% python3 -q
>>> import numpy as np
>>> np.set_printoptions(precision=2, suppress=True, linewidth=120, floatmode="fixed")
>>> arr = np.load("x.npy")
>>> arr
array([[ 3,  3,  3,  3,  3,  3,  3,  3,  3,  3,  3,  3,  3,  3,  3],
       [ 3,  6,  6,  6,  6,  6,  6,  6,  6,  6,  6,  6,  6,  6,  6],
       [ 3,  6,  9,  9,  9,  9,  9,  9,  9,  9,  9,  9,  9,  9,  9],
       [ 3,  6,  9, 12, 12, 12, 12, 12, 12, 12, 12, 12, 12, 12, 12],
       [ 3,  6,  9, 12, 15, 15, 15, 15, 15, 15, 15, 15, 15, 15, 15],
       [ 3,  6,  9, 12, 15, 18, 18, 18, 18, 18, 18, 18, 18, 18, 18],
       [ 3,  6,  9, 12, 15, 18, 21, 21, 21, 21, 21, 21, 21, 21, 21],
       [ 3,  6,  9, 12, 15, 18, 21, 24, 24, 24, 24, 24, 24, 24, 24],
       [ 3,  6,  9, 12, 15, 18, 21, 24, 27, 27, 27, 27, 27, 27, 27],
       [ 3,  6,  9, 12, 15, 18, 21, 24, 27, 30, 30, 30, 30, 30, 30],
       [ 3,  6,  9, 12, 15, 18, 21, 24, 27, 30, 33, 33, 33, 33, 33],
       [ 3,  6,  9, 12, 15, 18, 21, 24, 27, 30, 33, 36, 36, 36, 36],
       [ 3,  6,  9, 12, 15, 18, 21, 24, 27, 30, 33, 36, 39, 39, 39],
       [ 3,  6,  9, 12, 15, 18, 21, 24, 27, 30, 33, 36, 39, 42, 42],
       [ 3,  6,  9, 12, 15, 18, 21, 24, 27, 30, 33, 36, 39, 42, 45]])
>>> # symmetric, so the eigenvalues are real
>>> r0 = np.array([-2, 0, 2, -1, 3, -1, -1, 3, 1, -3, 1, 3, 0, 3, -3])
>>> out = arr + np.outer(r0, np.eye(15)[12])
>>> np.linalg.matrix_rank(out - arr)
np.int64(1)
>>> rng = np.random.default_rng(629984)
>>> labels = rng.permutation(15)
>>> labels
array([ 0,  7, 14, 10,  6,  1,  2,  8,  4, 11, 13,  5,  3, 12,  9])
>>> out = arr[labels][:, labels]
>>> np.diag(out)
array([ 3, 24, 45, 33, 21,  6,  9, 27, 15, 36, 42, 18, 12, 39, 30])
>>> np.allclose(out, arr)
False
>>> vals, V = np.linalg.eigh(arr)
>>> round(vals.sum(), 2), np.trace(arr)
(np.float64(360.0), np.int64(360))
>>> theta = np.radians(180)
>>> R = np.eye(15)
>>> R[14, 14] = R[0, 0] = np.cos(theta)
>>> R[14, 0], R[0, 14] = -np.sin(theta), np.sin(theta)
>>> out = arr @ R.T
>>> np.allclose(arr @ arr.T, out @ out.T)
True
>>> round(float(np.linalg.det(R)), 2), np.trace(R)
(1.0, np.float64(11.0))
>>> x0 = np.array([-3, -1, -3, -2, 2, 3, -3, 2, -1, -2, 0, 1, -2, 1, 0])
>>> (arr * x0).sum(axis=1)
array([-24, -39, -51, -54, -51, -54, -66, -69, -78, -84, -84, -84, -87, -84, -84])
>>> arr @ np.ones(15)
array([ 45.00,  87.00, 126.00, 162.00, 195.00, 225.00, 252.00, 276.00, 297.00, 315.00, 330.00, 342.00, 351.00, 357.00,
       360.00])
>>> np.sign((arr @ x0).round(6))
array([-1, -1, -1, -1, -1, -1, -1, -1, -1, -1, -1, -1, -1, -1, -1])
>>> arr @ np.eye(15)[7]
array([ 3.00,  6.00,  9.00, 12.00, 15.00, 18.00, 21.00, 24.00, 24.00, 24.00, 24.00, 24.00, 24.00, 24.00, 24.00])
>>> (arr @ x0).argmax()
np.int64(0)
>>> W0 = np.loadtxt("sample6.csv", delimiter=",")
>>> W0
array([[-3.45,  0.49,  0.61,  2.11, -1.43, -0.30],
       [ 6.63, -2.41, -0.26, -2.79,  4.60,  3.48],
       [ 4.87, -1.15, -0.99, -1.95,  2.93,  1.99],
       [ 6.67, -1.19, -0.16, -2.02,  4.65,  3.53],
       [-3.31,  0.29,  0.36,  1.78, -1.74, -0.52],
       [-0.28,  1.02, -1.53, -1.77, -2.62, -4.41],
       [ 2.21, -0.56, -0.27, -1.22,  1.22,  0.99],
       [ 3.65, -1.61,  0.55, -0.34,  5.24,  5.02],
       [-5.16,  1.44, -0.55,  1.33, -4.47, -4.04],
       [ 1.79,  0.26, -0.77, -1.26,  0.61, -1.20],
       [-2.91,  0.23,  1.70,  2.25,  0.02,  1.28],
       [-2.03, -0.32,  0.70,  0.83, -0.19,  1.01],
       [ 1.60, -1.45,  1.47,  1.12,  4.81,  5.96],
       [-0.30,  0.54, -0.52, -0.30, -1.29, -2.40],
       [-4.87,  1.21,  0.49,  1.98, -3.17, -2.24],
       [ 0.66, -0.40, -0.02,  0.62,  1.47,  1.93],
       [ 1.70, -1.29,  1.80,  1.58,  4.32,  5.62],
       [ 2.27, -1.07,  1.09, -0.21,  3.41,  3.35],
       [-0.10, -0.99,  1.77,  1.71,  2.99,  4.56],
       [-1.53, -0.51,  0.70,  1.46,  0.15,  0.56],
       [ 3.34, -1.49, -0.16, -0.94,  2.91,  3.29],
       [ 3.41, -0.12, -1.00, -2.14,  1.65,  0.20],
       [-3.51,  1.55, -1.16, -0.36, -5.47, -5.47],
       [-0.79, -0.44,  0.22,  0.93,  0.33, -0.02],
       [-1.20, -0.34,  0.29,  0.90,  0.04,  0.86],
       [-0.37, -0.80,  1.09,  1.21,  2.05,  2.34],
       [-1.14, -0.26,  0.22,  0.78, -0.23,  0.85],
       [ 1.37,  0.64, -1.21, -1.89, -1.74, -2.70],
       [-1.02,  0.07,  0.37,  0.92,  0.13,  0.21],
       [ 0.47,  0.60, -0.52, -1.47, -1.00, -2.61],
       [-0.87, -0.43,  1.49,  1.03,  1.55,  2.70],
       [-4.71,  1.37,  0.24,  1.62, -4.67, -4.06],
       [-1.33,  0.79, -0.52, -1.43, -3.02, -3.66],
       [ 2.57, -0.25, -0.13, -1.22,  1.54,  0.93],
       [-2.64,  1.95, -0.53, -0.12, -4.47, -4.20],
       [ 3.91, -0.61,  0.24, -1.26,  3.69,  2.39],
       [ 0.63,  0.04, -0.72, -0.83, -0.05, -0.88],
       [ 6.80, -1.19, -0.65, -2.74,  4.27,  3.71],
       [ 3.17, -0.64, -0.89, -1.81,  1.48,  0.44],
       [ 2.35, -1.44,  1.41,  0.53,  4.86,  5.30],
       [-4.27,  0.91,  1.15,  2.39, -1.69,  0.10],
       [ 2.37, -1.42,  0.67, -0.14,  2.92,  3.90]])
>>> Ac = W0 - W0.mean(axis=0)
>>> Uu, sigma, Vh = np.linalg.svd(Ac, full_matrices=False)
>>> sigma
array([31.86, 16.26,  2.13,  1.86,  1.67,  1.31])
>>> np.abs(Vh[-1])
array([0.50, 0.36, 0.43, 0.53, 0.33, 0.22])
